% python3 -q
>>> import numpy as np
>>> from numpy import linalg as LA
>>> np.set_printoptions(precision=3, suppress=True, linewidth=120, floatmode="fixed")
>>> def rnd(a):
...     return np.round(a, 3) + 0
... 
>>> m1 = np.diag(np.array([2, 2, 0, 1, 2, 2, 1, 0])) + 2 * np.eye(8, k=1) + 2 * np.eye(8, k=-1)
>>> print(m1)
[[2.000 2.000 0.000 0.000 0.000 0.000 0.000 0.000]
 [2.000 2.000 2.000 0.000 0.000 0.000 0.000 0.000]
 [0.000 2.000 0.000 2.000 0.000 0.000 0.000 0.000]
 [0.000 0.000 2.000 1.000 2.000 0.000 0.000 0.000]
 [0.000 0.000 0.000 2.000 2.000 2.000 0.000 0.000]
 [0.000 0.000 0.000 0.000 2.000 2.000 2.000 0.000]
 [0.000 0.000 0.000 0.000 0.000 2.000 1.000 2.000]
 [0.000 0.000 0.000 0.000 0.000 0.000 2.000 0.000]]
>>> print(np.allclose(m1 @ m1.T, m1.T @ m1))
True
>>> print(np.trace(m1))
10.0
>>> print(rnd(LA.det(m1)))
-256.0
>>> rng = np.random.default_rng(679334)
>>> lab = rng.permutation(8)
>>> print(lab)
[1 6 5 0 4 2 7 3]
>>> Y = m1[lab][:, lab]
>>> print(Y)
[[2.000 0.000 0.000 2.000 0.000 2.000 0.000 0.000]
 [0.000 1.000 2.000 0.000 0.000 0.000 2.000 0.000]
 [0.000 2.000 2.000 0.000 2.000 0.000 0.000 0.000]
 [2.000 0.000 0.000 2.000 0.000 0.000 0.000 0.000]
 [0.000 0.000 2.000 0.000 2.000 0.000 0.000 2.000]
 [2.000 0.000 0.000 0.000 0.000 0.000 0.000 2.000]
 [0.000 2.000 0.000 0.000 0.000 0.000 0.000 0.000]
 [0.000 0.000 0.000 0.000 2.000 2.000 0.000 1.000]]
>>> print(rnd(np.sort(np.abs(LA.eigvals(Y)))))
[0.574 0.594 1.736 2.084 2.677 3.241 4.563 5.241]
>>> print(rnd(LA.det(Y)), rnd(LA.det(m1[lab])))
-256.0 256.0
>>> print(np.trace(Y))
10.0
>>> F = np.loadtxt("case5.csv", delimiter=",")
>>> print(rnd(F))
[[ 0.436  1.053  0.508  0.889 -0.082  0.829  0.657  0.727]
 [ 0.000  0.711 -1.627  0.470 -0.011 -0.197  0.432 -0.634]
 [-1.307  0.196 -0.406  0.459 -0.174  0.344 -1.064  0.773]
 [-0.174 -1.275 -0.517  0.164  0.185  1.238  0.688  0.099]
 [ 1.220 -0.427 -0.281  0.842  0.528  0.040 -1.120  0.081]
 [ 0.697  0.221 -0.747 -1.221 -0.334  0.205 -0.124  1.118]
 [-0.261  0.527  0.025 -0.568  1.783  0.372 -0.071 -0.088]
 [ 0.174  0.462  0.160 -0.481 -0.599  1.201 -0.707 -1.095]]
>>> lab = rng.permutation(8)
>>> Y = F[:, lab] * rng.choice([-1, 1], 8)
>>> print(rnd(Y))
[[ 1.053 -0.436 -0.829  0.889  0.657  0.082 -0.508 -0.727]
 [ 0.711  0.000  0.197  0.470  0.432  0.011  1.627  0.634]
 [ 0.196  1.307 -0.344  0.459 -1.064  0.174  0.406 -0.773]
 [-1.275  0.174 -1.238  0.164  0.688 -0.185  0.517 -0.099]
 [-0.427 -1.220 -0.040  0.842 -1.120 -0.528  0.281 -0.081]
 [ 0.221 -0.697 -0.205 -1.221 -0.124  0.334  0.747 -1.118]
 [ 0.527  0.261 -0.372 -0.568 -0.071 -1.783 -0.025  0.088]
 [ 0.462 -0.174 -1.201 -0.481 -0.707  0.599 -0.160  1.095]]
>>> left, _, VT = LA.svd(F.T @ Y)
>>> print(lab)
[1 0 5 3 6 4 2 7]
>>> x = np.array([-1, -2, 1, -3, -3, 1, 1, -3])
>>> target = F @ x
>>> c, lr = np.zeros(8), 1 / LA.norm(F, 2) ** 2
>>> for i in range(6):
...     c -= lr * F.T @ (F @ c - target)
...     if i % 1 == 0: print(i, round(LA.norm(F @ c - target), 3))
... 
0 0.0
1 0.0
2 0.0
3 0.0
4 0.0
5 0.0
>>> print(rnd(LA.cond(F)))
1.0
>>> lab = rng.permutation(8)
>>> print(lab)
[1 7 4 3 2 0 6 5]
>>> Y = F[lab][:, lab]
>>> print(np.allclose(Y, F))
False
>>> print(rnd(LA.det(Y)), rnd(LA.det(F[lab])))
-256.0 -256.0
>>> A = np.load("layer10.npy")
>>> print(A)
[[ 3 -5 -3 -4 -2  3 -4 -1]
 [-5  3 -5 -3 -4 -2  3 -4]
 [-3 -5  3 -5 -3 -4 -2  3]
 [-4 -3 -5  3 -5 -3 -4 -2]
 [-2 -4 -3 -5  3 -5 -3 -4]
 [ 3 -2 -4 -3 -5  3 -5 -3]
 [-4  3 -2 -4 -3 -5  3 -5]
 [-1 -4  3 -2 -4 -3 -5  3]]
>>> vals, V = LA.eigh(A)
>>> x = np.array([2, 6, 0, 2, 1, 3, 8, 9])
>>> print(x @ A @ x)
-1555
>>> print((np.sign(V[:, -1].round(6)) == np.sign(V[0, -1].round(6))).astype(int))
[1 0 1 0 0 1 0 1]
>>> print(rnd(x @ A @ x / (x @ x)), rnd(vals[0]), rnd(vals[-1]))
-7.814 -17.795 15.194
>>> print(np.abs(A).sum(axis=1).max(), rnd(np.abs(vals).max()))
29 17.795
>>> print(A.shape)
(8, 8)
>>> print(A.mean(axis=0))
[-1.625 -2.125 -2.000 -2.875 -2.875 -2.000 -2.125 -1.625]
>>> print(np.abs(A).max())
5
>>> print(rnd(LA.svd(A, compute_uv=False)))
[17.795 15.194 12.057  9.017  7.448  3.292  1.218  0.153]
>>> print(np.unravel_index(np.abs(A).argmax(), A.shape))
(np.int64(0), np.int64(1))
>>> print(LA.matrix_rank(A))
8
>>> vals, V = LA.eigh(A)
>>> print(rnd(V.T @ A @ V))
[[-17.795   0.000   0.000   0.000   0.000   0.000   0.000   0.000]
 [  0.000  -3.292   0.000   0.000   0.000   0.000   0.000   0.000]
 [  0.000   0.000   0.153   0.000   0.000   0.000   0.000   0.000]
 [  0.000   0.000   0.000   1.218   0.000   0.000   0.000   0.000]
 [  0.000   0.000   0.000   0.000   7.448   0.000   0.000   0.000]
 [  0.000   0.000   0.000   0.000   0.000   9.017   0.000   0.000]
 [  0.000   0.000   0.000   0.000   0.000   0.000  12.057   0.000]
 [  0.000   0.000   0.000   0.000   0.000   0.000   0.000  15.194]]
>>> print(rnd(vals.sum()), np.trace(A))
24.0 24
>>> print(rnd(vals))
[-17.795  -3.292   0.153   1.218   7.448   9.017  12.057  15.194]
>>> print(rnd(V.T @ V))
[[1.000 0.000 0.000 0.000 0.000 0.000 0.000 0.000]
 [0.000 1.000 0.000 0.000 0.000 0.000 0.000 0.000]
 [0.000 0.000 1.000 0.000 0.000 0.000 0.000 0.000]
 [0.000 0.000 0.000 1.000 0.000 0.000 0.000 0.000]
 [0.000 0.000 0.000 0.000 1.000 0.000 0.000 0.000]
 [0.000 0.000 0.000 0.000 0.000 1.000 0.000 0.000]
 [0.000 0.000 0.000 0.000 0.000 0.000 1.000 0.000]
 [0.000 0.000 0.000 0.000 0.000 0.000 0.000 1.000]]
>>> sig = 5 * 0.7 ** np.arange(7)
>>> W0 = rng.normal(size=(22, 7)) * rng.permutation(sig)
>>> print(rnd(W0))
[[  0.179  -0.149  -0.120   7.444  -4.033   0.292   1.428]
 [ -0.803   0.599   0.296   2.520   2.734   0.264  -0.726]
 [  1.246   0.382   0.612 -10.499  -0.381   0.482  -2.273]
 [  1.246  -1.473   1.175  -7.845  -1.525  -0.460  -1.027]
 [  0.247  -1.085  -1.167   6.993  -0.267   0.352   0.024]
 [ -0.383  -0.058   0.144   0.780   2.545   0.387   0.767]
 [ -0.158  -0.834   0.424   6.905   1.700  -0.359  -1.646]
 [  2.636  -0.958   0.758   2.284  -3.316  -0.753  -0.123]
 [  2.406   1.065  -0.815  -7.578  -0.361  -0.036  -0.520]
 [ -2.531  -0.736   0.999   3.551   2.326  -0.431  -0.638]
 [  0.481   0.593   0.005  -4.508   3.740   0.140  -1.545]
 [ -1.176   0.018   0.081  -0.742  -4.952   0.143  -3.341]
 [ -0.264   1.514  -0.304   0.757  -2.364   0.303   1.997]
 [ -1.856  -1.079   0.402  -4.132  -1.427   1.549  -1.177]
 [ -5.221  -0.301  -0.748   1.617  -1.645  -0.260  -1.681]
 [ -0.560  -2.247   0.333  -0.605   3.994   0.824   2.087]
 [  4.853  -2.159   0.544  -6.899   1.748   0.640  -3.469]
 [ -0.801   0.107   0.874  -6.752  -2.084   0.447  -1.911]
 [  5.530   0.766   1.357  -1.018  -0.731   0.632   0.407]
 [  0.744  -0.139   0.876  -7.335  -3.216  -0.914   2.374]
 [ -1.738  -0.014  -0.192   3.248  -0.336  -0.101  -0.806]
 [ -0.840  -0.726   0.931   6.405   3.266   0.622  -1.136]]
>>> cen = (W0 - W0.mean(axis=0)) / W0.std(axis=0)
>>> print(np.argwhere(np.abs(cen) > 2))
[[ 4  2]
 [13  5]
 [14  0]
 [15  1]
 [16  0]
 [18  0]]
>>> print(rnd(cen.std(axis=0)))
[1.000 1.000 1.000 1.000 1.000 1.000 1.000]
>>> c = LA.lstsq(np.delete(cen, 3, axis=1), cen[:, 3])[0]
>>> print(rnd(c))
[-0.283 -0.142 -0.203  0.131 -0.078  0.245]
>>> print(rnd(1 - np.var(cen[:, 3] - np.delete(cen, 3, axis=1) @ c)))
0.243
